$ ipython --no-banner

In [1]: import numpy as np

In [2]: from numpy import linalg as LA

In [3]: np.set_printoptions(precision=2, suppress=True, linewidth=160, legacy="1.25")

In [4]: m1 = np.load("w.npy")

In [5]: m1
Out[5]: 
array([[0, 0, 4, 9],
       [4, 3, 8, 0],
       [0, 0, 3, 0],
       [0, 6, 1, 4],
       [0, 0, 0, 3]])

In [6]: out = m1 / LA.norm(m1, axis=1, keepdims=True)

In [7]: gram = out @ out.T

In [8]: gram
Out[8]: 
array([[1.  , 0.34, 0.41, 0.56, 0.91],
       [0.34, 1.  , 0.85, 0.38, 0.  ],
       [0.41, 0.85, 1.  , 0.14, 0.  ],
       [0.56, 0.38, 0.14, 1.  , 0.55],
       [0.91, 0.  , 0.  , 0.55, 1.  ]])

In [9]: np.degrees(np.arccos(np.clip(gram[1, 4], -1, 1)))
Out[9]: 90.0

In [10]: LA.norm(out, axis=1)
Out[10]: array([1., 1., 1., 1., 1.])

In [11]: u = np.array([0, 0, 3])

In [12]: np.correlate(m1[3], m1[2], "full")
Out[12]: array([ 0,  0, 18,  3, 12,  0,  0])

In [13]: np.array([np.convolve(row, u, "same") for row in m1])
Out[13]: 
array([[ 0,  0,  0, 12],
       [ 0, 12,  9, 24],
       [ 0,  0,  0,  9],
       [ 0,  0, 18,  3],
       [ 0,  0,  0,  0]])

In [14]: out = np.c_[m1[:, :3] @ np.array([[2, 2, 2], [0, 0, 0], [0, 1, 1]]), np.array([1, 1, -2, 2, 0])]

In [15]: out
Out[15]: 
array([[ 0,  4,  4,  1],
       [ 8, 16, 16,  1],
       [ 0,  3,  3, -2],
       [ 0,  1,  1,  2],
       [ 0,  0,  0,  0]])

In [16]: np.round(LA.norm(out - m1 @ LA.lstsq(m1, out)[0], axis=0), 2) + 0
Out[16]: array([0.  , 0.  , 0.  , 1.07])

In [17]: np.round(LA.lstsq(m1, out[:, 0])[0], 2) + 0
Out[17]: array([2., 0., 0., 0.])

In [18]: P = m1 @ LA.solve(m1.T @ m1, m1.T)

In [19]: LA.matrix_rank(np.eye(5) - P)
Out[19]: 1

In [20]: np.allclose(P @ P, P)
Out[20]: True

In [21]: out = np.array([[4, -2, 0, 0, 5],
    ...:     [-5, 4, 5, -5, 4],
    ...:     [1, -5, -2, 2, 5],
    ...:     [1, 1, -2, 4, -1],
    ...:     [3, -1, 5, 2, -5]])

In [22]: out[-1] = out[0]

In [23]: M = out + 0.02 * np.eye(5)

In [24]: M
Out[24]: 
array([[ 4.02, -2.  ,  0.  ,  0.  ,  5.  ],
       [-5.  ,  4.02,  5.  , -5.  ,  4.  ],
       [ 1.  , -5.  , -1.98,  2.  ,  5.  ],
       [ 1.  ,  1.  , -2.  ,  4.02, -1.  ],
       [ 4.  , -2.  ,  0.  ,  0.  ,  5.02]])

In [25]: round(LA.norm(M, 2) / LA.norm(M), 2)
Out[25]: 0.73

In [26]: [round(float(x), 2) for x in LA.svd(M, compute_uv=False)[:3]]
Out[26]: [12.24, 10.24, 3.91]

In [27]: LA.cond(M) > 100
Out[27]: True

In [28]: round(LA.norm(M), 2)
Out[28]: 16.72

In [29]: M - M[0]
Out[29]: 
array([[ 0.  ,  0.  ,  0.  ,  0.  ,  0.  ],
       [-9.02,  6.02,  5.  , -5.  , -1.  ],
       [-3.02, -3.  , -1.98,  2.  ,  0.  ],
       [-3.02,  3.  , -2.  ,  4.02, -6.  ],
       [-0.02,  0.  ,  0.  ,  0.  ,  0.02]])

In [30]: M.shape
Out[30]: (5, 5)

In [31]: round(LA.norm(M[3], 1), 2), np.round(LA.norm(M[3], np.inf), 2)
Out[31]: (9.02, 4.02)

In [32]: np.round(LA.norm(M, 1), 2), round(float(LA.norm(M, np.inf)), 2)
Out[32]: (20.02, 23.02)

In [33]: np.round(M[3] @ M[4], 2)
Out[33]: -3.02

In [34]: np.round(LA.norm(M, 2), 2)
Out[34]: 12.24

In [35]: LA.norm(M, axis=1)
Out[35]: array([ 6.72, 10.35,  7.68,  4.81,  6.72])

In [36]: LA.norm(M, axis=0)
Out[36]: array([7.69, 7.08, 5.74, 6.72, 9.6 ])

In [37]: out = M / np.sqrt((M ** 2).mean(axis=1, keepdims=True))

In [38]: LA.norm(out, axis=1)
Out[38]: array([2.24, 2.24, 2.24, 2.24, 2.24])

In [39]: Uu, sigma, Vt = LA.svd(M)

In [40]: sigma.round(2) + 0
Out[40]: array([12.24, 10.24,  3.91,  3.1 ,  0.  ])

In [41]: np.argmax(sigma[:-1] / (sigma[1:] + 1e-6)) + 1
Out[41]: 4

In [42]: out = Uu[:, :4] @ np.diag(sigma[:4]) @ Vt[:4]

In [43]: np.round(LA.norm(M - out, 2), 2), round(sigma[4], 2)
Out[43]: (0.0, 0.0)

In [44]: out.round(2) + 0
Out[44]: 
array([[ 4.02, -2.  ,  0.  ,  0.  ,  5.  ],
       [-5.  ,  4.02,  5.  , -5.  ,  4.  ],
       [ 1.  , -5.  , -1.98,  2.  ,  5.  ],
       [ 1.  ,  1.  , -2.  ,  4.02, -1.  ],
       [ 4.  , -2.  ,  0.  ,  0.  ,  5.02]])

In [45]: LA.matrix_rank(out)
Out[45]: 4

In [46]: np.round(np.abs(M - out).max(), 2)
Out[46]: 0.0

In [47]: feats = np.array([[-4, -5, 1, 0], [-1, 3, 0, 4], [-2, -1, -5, 4], [-4, 2, -3, -4]])

In [48]: feats[:, 2] = 4 * feats[:, 3]

In [49]: feats
Out[49]: 
array([[ -4,  -5,   0,   0],
       [ -1,   3,  16,   4],
       [ -2,  -1,  16,   4],
       [ -4,   2, -16,  -4]])

In [50]: out = feats / LA.norm(feats, axis=1, keepdims=True)

In [51]: gram = out @ out.T

In [52]: (np.abs(gram) > 0.9).astype(int)
Out[52]: 
array([[1, 0, 0, 0],
       [0, 1, 1, 1],
       [0, 1, 1, 1],
       [0, 1, 1, 1]])

In [53]: np.argwhere(np.triu(np.abs(gram) > 0.95, 1))
Out[53]: array([[1, 2]])

In [54]: round(np.degrees(np.arccos(np.clip(gram[2, 0], -1, 1))), 2)
Out[54]: 82.99

In [55]: rng = np.random.default_rng(14240)

In [56]: lab = rng.permutation(4)

In [57]: lab
Out[57]: array([0, 1, 2, 3])

In [58]: out = feats[lab][:, lab]

In [59]: out
Out[59]: 
array([[ -4,  -5,   0,   0],
       [ -1,   3,  16,   4],
       [ -2,  -1,  16,   4],
       [ -4,   2, -16,  -4]])

In [60]: np.allclose(out, feats)
Out[60]: True

In [61]: round(LA.det(out), 2), np.round(LA.det(feats[lab]), 2)
Out[61]: (0.0, 0.0)

In [62]: np.trace(out)
Out[62]: 11

In [63]: np.trace(feats)
Out[63]: 11

In [64]: (feats - feats.T) / 2
Out[64]: 
array([[  0. ,  -2. ,   1. ,   2. ],
       [  2. ,   0. ,   8.5,   1. ],
       [ -1. ,  -8.5,   0. ,  10. ],
       [ -2. ,  -1. , -10. ,   0. ]])

In [65]: np.round(np.sort(np.abs(LA.eigvals(feats))), 2) + 0
Out[65]: array([ 0.  ,  0.22,  1.47, 12.68])

In [66]: round(LA.det(feats), 2)
Out[66]: 0.0

In [67]: LA.matrix_power(feats, 4)
Out[67]: 
array([[  2086,   -465, -11360,  -2840],
       [ -6909,   1601,  37840,   9460],
       [ -4908,   1119,  26816,   6704],
       [  3464,   -686, -18560,  -4640]])

In [68]: F = np.load("m.npy")

In [69]: F
Out[69]: 
array([[ 12,  15,  15],
       [-12, -15, -15],
       [-12, -15, -15],
       [-12, -15, -15]])

In [70]: Uu, sigma, Vt = LA.svd(F)

In [71]: np.argmax(sigma[:-1] / (sigma[1:] + 1e-6)) + 1
Out[71]: 1

In [72]: out = Uu[:, :1] @ np.diag(sigma[:1]) @ Vt[:1]

In [73]: out
Out[73]: 
array([[ 12.,  15.,  15.],
       [-12., -15., -15.],
       [-12., -15., -15.],
       [-12., -15., -15.]])

In [74]: LA.matrix_rank(F, rtol=0.05)
Out[74]: 1

In [75]: out = F / np.sqrt((F ** 2).mean(axis=1, keepdims=True))

In [76]: LA.norm(out, axis=1)
Out[76]: array([1.73, 1.73, 1.73, 1.73])

In [77]: out[0]
Out[77]: array([0.85, 1.07, 1.07])

In [78]: LA.matrix_rank(out) == LA.matrix_rank(F)
Out[78]: True

In [79]: LA.matrix_rank(F - F.mean(axis=1, keepdims=True))
Out[79]: 1
